$ python -q
>>> import numpy as np
>>> np.set_printoptions(suppress=True, linewidth=140)
>>> E = np.loadtxt("dump.csv", delimiter=",")
>>> E
array([[-1.,  0.,  1.,  2.,  3.,  4.,  5.],
       [ 6.,  7.,  8.,  9., 10., 11., 12.],
       [13., 14., 15., 16., 17., 18., 19.]])
>>> left, sigma, VT = np.linalg.svd(E)
>>> vecs = VT[:(sigma > 1e-8).sum()]
>>> rng = np.random.default_rng(815708)
>>> x = E[2] + 3 * E[1] + rng.integers(2) * np.eye(7)[0]
>>> x
array([32., 35., 39., 43., 47., 51., 55.])
>>> np.round(np.linalg.norm(x - vecs.T @ vecs @ x), 2)
np.float64(0.73)
>>> round(float(np.trace(np.linalg.pinv(E) @ E)), 2)
2.0
>>> np.unique(E.round(6), axis=0).shape
(3, 7)
>>> rank = np.linalg.matrix_rank(E)
>>> rank
np.int64(2)
>>> null = np.linalg.svd(E)[2][rank:].T
>>> [int(np.linalg.matrix_rank(E[:, :j + 1])) for j in range(7)]
[1, 2, 2, 2, 2, 2, 2]
>>> np.round(E @ null, 2) + 0
array([[0., 0., 0., 0., 0.],
       [0., 0., 0., 0., 0.],
       [0., 0., 0., 0., 0.]])
>>> null.shape
(7, 5)
>>> [int(np.linalg.matrix_rank(np.delete(E, i, axis=0))) for i in range(3)]
[2, 2, 2]
>>> Y = np.array([[1, 2, 0],
...     [0, 3, 1],
...     [0, 3, 0],
...     [3, 3, 1],
...     [0, 1, 1],
...     [3, 2, 0],
...     [2, 0, 2]])
>>> np.linalg.matrix_rank(E @ Y)
np.int64(2)
>>> np.einsum("ij,ij->i", E, E)
array([  56.,  595., 1820.])
>>> np.linalg.matrix_rank(np.vstack([E, Y.T]))
np.int64(5)
>>> Y.T @ E.T
array([[ 27.,  90., 153.],
       [ 18., 116., 214.],
       [ 15.,  50.,  85.]])
>>> np.einsum("ik,kj->ji", E, Y)
array([[ 27.,  90., 153.],
       [ 18., 116., 214.],
       [ 15.,  50.,  85.]])
>>> E @ Y
array([[ 27.,  18.,  15.],
       [ 90., 116.,  50.],
       [153., 214.,  85.]])
>>> r0 = np.array([0, 0, 1])
>>> np.correlate(E[1], E[0], "full")
array([ 30.,  59.,  86., 110., 130., 145., 154., 103.,  60.,  26.,   2., -11., -12.])
>>> Y = np.array([[6, -9, 6], [-2, 1, 5], [9, -7, -7]])
>>> W0 = np.triu(Y)
>>> W0
array([[ 6, -9,  6],
       [ 0,  1,  5],
       [ 0,  0, -7]])
>>> # triangular, det is the product of the diagonal
>>> T = np.stack([E, -2 * E, E[::-1]])
>>> T.shape
(3, 3, 7)
>>> np.round(np.linalg.norm(T, axis=(1, 2)), 2)
array([49.71, 99.42, 49.71])
>>> np.linalg.matrix_rank(T)
array([2, 2, 2])
>>> Y = W0 / np.sqrt((W0 ** 2).mean(axis=1, keepdims=True))
>>> np.linalg.matrix_rank(W0 - W0.mean(axis=1, keepdims=True))
np.int64(2)
>>> Y[2].round(2)
array([ 0.  ,  0.  , -1.73])
>>> np.linalg.matrix_rank(Y) == np.linalg.matrix_rank(W0)
np.True_
>>> np.round(W0 - W0.mean(axis=1, keepdims=True), 2)
array([[  5.  , -10.  ,   5.  ],
       [ -2.  ,  -1.  ,   3.  ],
       [  2.33,   2.33,  -4.67]])
>>> round(np.log10(np.linalg.cond(W0)))
1
>>> np.linalg.cond(W0) > 100
np.False_
>>> K = np.load("a.npy")
>>> K
array([[-1.4,  0. , -6. ],
       [ 0. , -0.5, -3. ],
       [ 0.7,  0. , -6. ],
       [-0.2, -0.6, 15. ]])
>>> def softmax(z):
...     e = np.exp(z - z.max(axis=-1, keepdims=True))
...     return e / e.sum(axis=-1, keepdims=True)
... 
>>> np.round(softmax(K[3]), 2) + 0
array([0., 0., 1.])
>>> np.round(softmax(K[3] + 5), 2) + 0
array([0., 0., 1.])
>>> scores = K @ K.T / np.sqrt(3)
>>> softmax(scores)[3] @ K
array([-0.2, -0.6, 15. ])
>>> Q, r_ = np.linalg.qr(K)
>>> np.round(Q.T @ Q, 2) + 0
array([[1., 0., 0.],
       [0., 1., 0.],
       [0., 0., 1.]])
>>> Q.shape, r_.shape
((4, 3), (3, 3))
>>> Q.round(2)
array([[-0.89,  0.09, -0.31],
       [ 0.  , -0.64, -0.64],
       [ 0.44, -0.04, -0.47],
       [-0.13, -0.76,  0.53]])
>>> r_.round(2)
array([[ 1.58,  0.08,  0.76],
       [ 0.  ,  0.78, -9.72],
       [ 0.  ,  0.  , 14.52]])
>>> np.allclose(r_.T @ r_, K.T @ K)
True
>>> np.round(Q @ r_, 2) + 0
array([[-1.4,  0. , -6. ],
       [ 0. , -0.5, -3. ],
       [ 0.7,  0. , -6. ],
       [-0.2, -0.6, 15. ]])
>>> z = rng.permutation(3)
>>> Y = K[:, z] * rng.choice([-1, 1], 3)
>>> Y
array([[-6. ,  0. ,  1.4],
       [-3. , -0.5, -0. ],
       [-6. ,  0. , -0.7],
       [15. , -0.6,  0.2]])
>>> left, _, VT = np.linalg.svd(K.T @ Y)
>>> np.round(np.linalg.lstsq(K, Y)[0], 2) + 0
array([[ 0.,  0., -1.],
       [ 0.,  1.,  0.],
       [ 1.,  0.,  0.]])
>>> Y = np.c_[K[:, :1] @ np.array([[-4]]), np.array([0, 5, 3, 2])]
>>> Y
array([[ 5.6,  0. ],
       [ 0. ,  5. ],
       [-2.8,  3. ],
       [ 0.8,  2. ]])
>>> np.round(np.linalg.norm(Y - K @ np.linalg.lstsq(K, Y)[0], axis=0), 2) + 0
array([0.  , 0.88])
>>> np.round(np.linalg.lstsq(K, Y[:, 0])[0], 2) + 0
array([-4.,  0.,  0.])
>>> np.round(np.linalg.norm(np.linalg.qr(K)[0].T @ Y, axis=0) ** 2 / ((Y ** 2).sum(axis=0) + 1e-12), 2)
array([1.  , 0.98])
>>> x = np.array([-4, 5])
>>> target = Y @ x
>>> b, lr = np.zeros(2), 1 / np.linalg.norm(Y, 2) ** 2
>>> for i in range(4):
...     b -= lr * Y.T @ (Y @ b - target)
...     if i % 1 == 0: print(i, round(np.linalg.norm(Y @ b - target), 2))
... 
0 1.92
1 0.58
2 0.17
3 0.05
>>> round(np.linalg.cond(Y), 2)
np.float64(1.2)
>>> X = np.load("mat.npy")
>>> X
array([[ 0.5, -0.2,  0. ],
       [-1. ,  0.6, -0.7],
       [ 5. ,  1.7,  0.8],
       [ 6.5, -1.1, -0.6],
       [-3. ,  0.3, -0.2]])
>>> x = np.array([1, 3, 3])
>>> a = np.maximum(X @ x, 0)
>>> np.flatnonzero(a > 1e-9)
array([2, 3])
>>> X.T @ a
array([71.6 , 19.71,  9.16])
>>> x = np.array([1, 0, 1])
>>> target = X @ x
>>> np.round(np.linalg.pinv(X) @ X, 2) + 0
array([[1., 0., 0.],
       [0., 1., 0.],
       [0., 0., 1.]])
>>> np.round(np.linalg.lstsq(X, target)[0], 2) + 0
array([1., 0., 1.])
>>> target = target + 0.1 * rng.normal(size=5)
>>> target.round(2)
array([ 0.63, -1.65,  5.92,  5.87, -3.12])
>>> b, *_ = np.linalg.lstsq(X, target)
>>> [round(float(np.linalg.norm(np.linalg.solve(X.T @ X + lam * np.eye(3), X.T @ target))), 2) for lam in (0, 1, 10, 100)]
[1.4, 1.14, 0.92, 0.45]
>>> b.round()
array([1., 0., 1.])
>>> b.round(2)
array([1.  , 0.07, 0.97])
>>> Q, _ = np.linalg.qr(np.array([[-1.1, 0.2], [1.0, 2.0]]))
>>> feats = 5 * Q
>>> feats.round(2)
array([[-3.7 ,  3.36],
       [ 3.36,  3.7 ]])
>>> # symmetric
>>> Y = np.c_[X[:, :1] @ np.array([[0]]), np.array([0, 1, 0, 0, 1])]
>>> Y
array([[0., 0.],
       [0., 1.],
       [0., 0.],
       [0., 0.],
       [0., 1.]])
>>> np.linalg.matrix_rank(np.c_[X, Y])
np.int64(4)
>>> np.round(np.linalg.norm(np.linalg.qr(X)[0].T @ Y, axis=0) ** 2 / ((Y ** 2).sum(axis=0) + 1e-12), 2)
array([0.  , 0.83])
>>> np.round(np.linalg.lstsq(X, Y[:, 0])[0], 2)
array([0., 0., 0.])
>>> np.linalg.matrix_rank(Y)
np.int64(1)
>>> np.round(np.linalg.norm(Y - X @ np.linalg.lstsq(X, Y)[0], axis=0), 2)
array([0.  , 0.58])
>>> round(np.linalg.det(feats[::-1]), 2)
np.float64(25.0)
>>> round(float(np.linalg.det(feats.T)), 2)
-25.0
>>> np.round(np.linalg.eigvals(feats), 2)
array([-5.,  5.])
>>> w, vecs = np.linalg.eigh(feats)
>>> (w > 1e-8).sum(), (w < -1e-8).sum()
(np.int64(1), np.int64(1))
>>> np.round(np.linalg.svd(feats, compute_uv=False), 2)
array([5., 5.])
>>> x = np.array([5, 9])
>>> target = feats @ x
>>> target.round(2)
array([11.77, 50.11])
>>> np.round(np.linalg.solve(feats, feats[:, 1]), 2)
array([-0.,  1.])
>>> np.round(np.linalg.solve(feats, target), 2)
array([5., 9.])
>>> np.round(np.linalg.solve(feats.T, feats[1]), 2)
array([-0.,  1.])
>>> F = np.load("layer3.npy")
>>> F
array([[-5.08,  5.08, -3.95, -0.96],
       [-4.96,  5.04, -3.99, -1.03],
       [-5.05,  4.98, -4.03, -1.01],
       [-4.99,  4.99, -4.09, -0.98],
       [-4.95,  5.04, -3.98, -1.01],
       [-4.91,  4.92, -3.98, -1.03],
       [-5.03,  4.9 , -4.05, -1.02],
       [-5.01,  4.99, -3.98, -0.96],
       [-5.08,  5.03, -4.03, -1.01],
       [-5.06,  4.97, -4.03, -0.95],
       [-4.94,  5.03, -3.97, -1.01],
       [ 1.03,  2.96,  0.93,  3.89],
       [ 1.01,  3.1 ,  0.98,  4.1 ],
       [ 1.05,  2.97,  1.02,  3.96],
       [ 1.09,  3.01,  1.01,  4.08],
       [ 0.9 ,  2.94,  1.02,  4.06],
       [ 1.04,  2.95,  0.97,  3.93],
       [ 0.99,  3.08,  0.95,  4.02],
       [ 1.05,  3.02,  0.99,  4.01],
       [ 1.03,  3.05,  1.03,  4.02],
       [ 1.03,  3.13,  0.99,  3.98],
       [ 0.92,  2.94,  1.03,  3.97]])
>>> W = np.array([[1, 3, 3, 2], [3, 2, 1, 0], [2, 1, 2, 2], [0, 0, 0, 2]])
>>> b = np.array([0, 4, 1, 6])
>>> hid = np.maximum(F @ W + b, 0)
>>> np.linalg.matrix_rank(hid)
np.int64(4)
>>> (hid > 0).astype(int)
array([[1, 0, 0, 0],
       [1, 0, 0, 0],
       [1, 0, 0, 0],
       [1, 0, 0, 0],
       [1, 0, 0, 0],
       [1, 0, 0, 0],
       [1, 0, 0, 0],
       [1, 0, 0, 0],
       [1, 0, 0, 0],
       [1, 0, 0, 0],
       [1, 0, 0, 0],
       [1, 1, 1, 1],
       [1, 1, 1, 1],
       [1, 1, 1, 1],
       [1, 1, 1, 1],
       [1, 1, 1, 1],
       [1, 1, 1, 1],
       [1, 1, 1, 1],
       [1, 1, 1, 1],
       [1, 1, 1, 1],
       [1, 1, 1, 1],
       [1, 1, 1, 1]])
>>> (hid > 0).mean(axis=0)
array([1. , 0.5, 0.5, 0.5])
>>> cent = np.array([[-2, -3], [5, -3], [9, 6], [-7, -8]])
>>> (hid @ cent).round(6).argmax(axis=1)
array([0, 0, 0, 0, 0, 0, 0, 0, 0, 0, 0, 0, 0, 0, 0, 0, 0, 0, 0, 0, 0, 0])
>>> t = np.radians(30)
>>> r_ = np.eye(4)
>>> r_[2, 2] = r_[3, 3] = np.cos(t)
>>> r_[2, 3], r_[3, 2] = -np.sin(t), np.sin(t)
>>> r_.round(2)
array([[ 1.  ,  0.  ,  0.  ,  0.  ],
       [ 0.  ,  1.  ,  0.  ,  0.  ],
       [ 0.  ,  0.  ,  0.87, -0.5 ],
       [ 0.  ,  0.  ,  0.5 ,  0.87]])
>>> Y = F @ r_.T
>>> np.round(np.abs(Y - F).max(axis=0), 2)
array([0.  , 0.  , 2.18, 1.91])
>>> t = np.sort(rng.uniform(-2, 2, 20))
>>> data = np.c_[t, t ** 2, t ** 3] @ np.array([[0, 2, 3, 1, 1, 3], [0, 0, 2, 2, 1, 1], [1, 1, 1, 1, 2, 0]])
>>> data.round(2) + 0
array([[-5.4 , -8.91, -4.51, -1.  , -9.48, -2.19],
       [-4.85, -8.23, -4.2 , -0.81, -8.53, -2.21],
       [-2.41, -5.09, -2.83, -0.15, -4.36, -2.22],
       [-1.44, -3.69, -2.27, -0.02, -2.73, -2.11],
       [-0.98, -2.96, -1.98,  0.  , -1.96, -1.99],
       [-0.71, -2.5 , -1.8 , -0.01, -1.52, -1.88],
       [-0.23, -1.47, -1.32, -0.09, -0.7 , -1.47],
       [-0.16, -1.26, -1.21, -0.11, -0.58, -1.34],
       [-0.07, -0.89, -0.97, -0.14, -0.38, -1.06],
       [ 0.  , -0.31, -0.42, -0.11, -0.14, -0.44],
       [ 0.  , -0.31, -0.42, -0.11, -0.14, -0.44],
       [ 0.  ,  0.14,  0.23,  0.08,  0.08,  0.22],
       [ 0.02,  0.6 ,  1.06,  0.48,  0.42,  0.95],
       [ 0.06,  0.83,  1.52,  0.74,  0.65,  1.31],
       [ 0.9 ,  2.83,  5.65,  3.72,  3.69,  3.82],
       [ 1.08,  3.13,  6.26,  4.21,  4.24,  4.13],
       [ 2.17,  4.76,  9.4 ,  6.81,  7.3 ,  5.56],
       [ 3.04,  5.94, 11.58,  8.68,  9.62,  6.44],
       [ 3.58,  6.63, 12.84,  9.78, 11.02,  6.93],
       [ 5.06,  8.49, 16.1 , 12.66, 14.77,  8.09]])
>>> # looks like rank 3
>>> left, sigma, VT = np.linalg.svd(data)
>>> vecs = VT[:(sigma > 1e-8).sum()]
>>> x = data[3] + 2 * data[10] + rng.integers(2) * np.eye(6)[1]
>>> x.round(2)
array([-1.44, -4.31, -3.11, -0.24, -3.  , -2.98])
>>> np.round(np.diag(vecs.T @ vecs), 2)
array([0.23, 0.58, 0.45, 0.61, 0.57, 0.57])
>>> np.linalg.matrix_rank(np.vstack([data, x]))
np.int64(3)
>>> Xs = data - data.mean(axis=0)
>>> left, sigma, VT = np.linalg.svd(Xs, full_matrices=False)
>>> sigma.round(2) + 0
array([48.42,  9.05,  4.13,  0.  ,  0.  ,  0.  ])
>>> np.round((sigma ** 2).sum() ** 2 / (sigma ** 4).sum(), 2)
np.float64(1.08)
>>> np.searchsorted(np.cumsum(sigma ** 2) / (sigma ** 2).sum(), 0.9) + 1
np.int64(1)
>>> rank = np.linalg.matrix_rank(data)
>>> rank
np.int64(3)
>>> null = np.linalg.svd(data)[2][rank:].T
>>> [int(np.linalg.matrix_rank(data[:i])) for i in range(1, len(data) + 1)]
[1, 2, 3, 3, 3, 3, 3, 3, 3, 3, 3, 3, 3, 3, 3, 3, 3, 3, 3, 3]
>>> [int(np.linalg.matrix_rank(np.delete(data, i, axis=0))) for i in range(20)]
[3, 3, 3, 3, 3, 3, 3, 3, 3, 3, 3, 3, 3, 3, 3, 3, 3, 3, 3, 3]
>>> np.linalg.matrix_rank(data.T @ data), np.linalg.matrix_rank(data @ data.T)
(np.int64(3), np.int64(3))
